$ python -q
>>> import numpy as np
>>> np.set_printoptions(precision=3, suppress=True, linewidth=120)
>>> def tidy(a):
...     return np.round(a, 3) + 0
... 
>>> A = np.loadtxt("x.csv", delimiter=",")
>>> tidy(A)
array([[0.25 , 0.   , 0.062, 0.062, 0.062, 0.188, 0.125, 0.125, 0.125],
       [0.273, 0.091, 0.   , 0.   , 0.   , 0.   , 0.273, 0.182, 0.182],
       [0.118, 0.118, 0.235, 0.059, 0.118, 0.059, 0.   , 0.176, 0.118],
       [0.176, 0.059, 0.118, 0.059, 0.059, 0.118, 0.176, 0.059, 0.176],
       [0.067, 0.067, 0.067, 0.2  , 0.267, 0.067, 0.067, 0.067, 0.133],
       [0.154, 0.154, 0.154, 0.154, 0.   , 0.077, 0.   , 0.231, 0.077],
       [0.143, 0.214, 0.   , 0.   , 0.143, 0.071, 0.286, 0.   , 0.143],
       [0.077, 0.154, 0.154, 0.077, 0.154, 0.077, 0.154, 0.077, 0.077],
       [0.133, 0.   , 0.2  , 0.067, 0.   , 0.2  , 0.133, 0.133, 0.133]])
>>> tidy(np.linalg.matrix_power(A, 100))
array([[0.157, 0.094, 0.108, 0.071, 0.087, 0.102, 0.138, 0.115, 0.127],
       [0.157, 0.094, 0.108, 0.071, 0.087, 0.102, 0.138, 0.115, 0.127],
       [0.157, 0.094, 0.108, 0.071, 0.087, 0.102, 0.138, 0.115, 0.127],
       [0.157, 0.094, 0.108, 0.071, 0.087, 0.102, 0.138, 0.115, 0.127],
       [0.157, 0.094, 0.108, 0.071, 0.087, 0.102, 0.138, 0.115, 0.127],
       [0.157, 0.094, 0.108, 0.071, 0.087, 0.102, 0.138, 0.115, 0.127],
       [0.157, 0.094, 0.108, 0.071, 0.087, 0.102, 0.138, 0.115, 0.127],
       [0.157, 0.094, 0.108, 0.071, 0.087, 0.102, 0.138, 0.115, 0.127],
       [0.157, 0.094, 0.108, 0.071, 0.087, 0.102, 0.138, 0.115, 0.127]])
>>> tidy(A @ np.ones(9))
array([1., 1., 1., 1., 1., 1., 1., 1., 1.])
>>> tidy(np.sort(np.abs(np.linalg.eigvals(A)))[::-1])
array([1.   , 0.28 , 0.169, 0.169, 0.153, 0.153, 0.109, 0.082, 0.082])
>>> p = np.eye(9)[0]
>>> for _ in range(4):
...     p = p @ A
...     print(p.round(3))
... 
[0.25  0.    0.062 0.062 0.062 0.188 0.125 0.125 0.125]
[0.158 0.09  0.115 0.082 0.08  0.12  0.118 0.12  0.117]
[0.158 0.094 0.112 0.073 0.085 0.102 0.132 0.119 0.126]
[0.157 0.094 0.11  0.071 0.087 0.102 0.137 0.116 0.127]
>>> r0 = np.array([6, 8, 8, 6, 1, -7, 8, 4, 4])
>>> A2 = A + np.outer(r0, np.eye(9)[2])
>>> tidy(np.linalg.det(A2) / np.linalg.det(A)), tidy(1 + np.linalg.solve(A, r0)[2])
(np.float64(16.447), np.float64(16.447))
>>> np.linalg.matrix_rank(np.linalg.inv(A2) - np.linalg.inv(A), tol=1e-8)
np.int64(1)
>>> np.linalg.matrix_rank(A2 - A)
np.int64(1)
